% python3 -q
>>> import numpy as np
>>> from numpy import linalg as LA
>>> np.set_printoptions(precision=4, suppress=True, linewidth=140, legacy="1.25")
>>> J = np.load("mat.npy")
>>> J
array([[ 2.,  8.,  8.,  9.],
       [ 0.,  2., -1.,  0.],
       [ 0., -3., -1., -2.],
       [ 0., -2.,  3.,  0.]])
>>> vec = np.array([3, 0, 1, -1])
>>> rhs = J @ vec
>>> rhs
array([ 5., -1.,  1.,  3.])
>>> np.round(LA.solve(J, rhs), 4) + 0
array([ 3.,  0.,  1., -1.])
>>> vec = np.array([2, 0, 2, 0])
>>> np.sign((J @ vec).round(6))
array([ 1., -1., -1.,  1.])
>>> J @ np.eye(4)[0]
array([2., 0., 0., 0.])
>>> J @ np.ones(4)
array([27.,  1., -6.,  1.])
>>> J @ (2 * vec)
array([40., -4., -4., 12.])
>>> np.einsum("ij,j->i", J, vec)
array([20., -2., -2.,  6.])
>>> J * vec
array([[ 4.,  0., 16.,  0.],
       [ 0.,  0., -2.,  0.],
       [ 0., -0., -2., -0.],
       [ 0., -0.,  6.,  0.]])
>>> (J @ vec).argmax()
0
>>> r0, r1 = J[0], J[2]
>>> r0 @ r0
213.0
>>> p = (r0 @ r1) / (r0 @ r0) * r0
>>> round(float(LA.norm(r0 + r1) ** 2 + LA.norm(r0 - r1) ** 2), 4)
454.0
>>> np.round((r1 - p) @ r0, 4)
-0.0
>>> np.outer(r0, r1)
array([[  0.,  -6.,  -2.,  -4.],
       [  0., -24.,  -8., -16.],
       [  0., -24.,  -8., -16.],
       [  0., -27.,  -9., -18.]])
>>> LA.matrix_rank(np.outer(r0, r1))
1
>>> data = np.loadtxt("case4.csv", delimiter=",")
>>> data
array([[3.05, 1.  , 1.  ],
       [1.  , 2.05, 3.  ],
       [3.  , 1.  , 1.05]])
>>> LA.matrix_rank(data, rtol=0.1)
2
>>> np.argsort(-LA.norm(data, axis=0).round(6), kind="stable")[:3]
array([0, 2, 1])
>>> q, r_ = LA.qr(data)
>>> r_
array([[-4.3935, -1.8436, -2.094 ],
       [ 0.    , -1.6744, -2.5917],
       [ 0.    ,  0.    ,  0.0292]])
>>> q.shape, r_.shape
((3, 3), (3, 3))
>>> q @ r_
array([[3.05, 1.  , 1.  ],
       [1.  , 2.05, 3.  ],
       [3.  , 1.  , 1.05]])
>>> np.allclose(r_.T @ r_, data.T @ data)
True
>>> np.round(q.T @ q, 4) + 0
array([[1., 0., 0.],
       [0., 1., 0.],
       [0., 0., 1.]])
